$ python3 -q
>>> import numpy as np
>>> np.set_printoptions(precision=2, suppress=True, linewidth=140, legacy="1.25")
>>> rnd = lambda a: np.round(a, 2) + 0
>>> F = np.loadtxt("data.csv", delimiter=",")
>>> print(rnd(F))
[[ 0.84 -0.38 -0.16 -0.27 -0.16 -0.16]
 [-0.38  0.11 -0.38 -0.64 -0.38 -0.38]
 [-0.16 -0.38  0.84 -0.27 -0.16 -0.16]
 [-0.27 -0.64 -0.27  0.55 -0.27 -0.27]
 [-0.16 -0.38 -0.16 -0.27  0.84 -0.16]
 [-0.16 -0.38 -0.16 -0.27 -0.16  0.84]]
>>> # equal to its transpose
>>> r0 = np.array([3, -3, -2, 0, -2, -1])
>>> Y = F + np.outer(r0, np.eye(6)[5])
>>> print(np.linalg.matrix_rank(Y - F))
1
>>> print(rnd(Y))
[[ 0.84 -0.38 -0.16 -0.27 -0.16  2.84]
 [-0.38  0.11 -0.38 -0.64 -0.38 -3.38]
 [-0.16 -0.38  0.84 -0.27 -0.16 -2.16]
 [-0.27 -0.64 -0.27  0.55 -0.27 -0.27]
 [-0.16 -0.38 -0.16 -0.27  0.84 -2.16]
 [-0.16 -0.38 -0.16 -0.27 -0.16 -0.16]]
>>> print(np.linalg.matrix_rank(np.linalg.inv(Y) - np.linalg.inv(F), tol=1e-8))
1
>>> rng = np.random.default_rng(41018)
>>> idx = rng.permutation(6)
>>> Y = F[:, idx] * rng.choice([-1, 1], 6)
>>> print(rnd(Y))
[[-0.84  0.27  0.16  0.38 -0.16 -0.16]
 [ 0.38  0.64  0.38 -0.11 -0.38 -0.38]
 [ 0.16  0.27  0.16  0.38 -0.16  0.84]
 [ 0.27 -0.55  0.27  0.64 -0.27 -0.27]
 [ 0.16  0.27 -0.84  0.38 -0.16 -0.16]
 [ 0.16  0.27  0.16  0.38  0.84 -0.16]]
>>> U, _, vt = np.linalg.svd(F.T @ Y)
>>> print(idx)
[0 3 4 1 5 2]
>>> print(rnd(U @ vt))
[[-1.  0.  0.  0.  0.  0.]
 [ 0.  0.  0. -1.  0.  0.]
 [ 0.  0.  0.  0.  0.  1.]
 [ 0. -1.  0.  0.  0.  0.]
 [ 0.  0. -1.  0.  0.  0.]
 [ 0.  0.  0.  0.  1.  0.]]
>>> print(rnd(np.linalg.lstsq(F, Y)[0]))
[[-1.  0.  0.  0.  0.  0.]
 [ 0.  0.  0. -1.  0.  0.]
 [ 0.  0.  0.  0.  0.  1.]
 [ 0. -1.  0.  0.  0.  0.]
 [ 0.  0. -1.  0.  0.  0.]
 [ 0.  0.  0.  0.  1.  0.]]
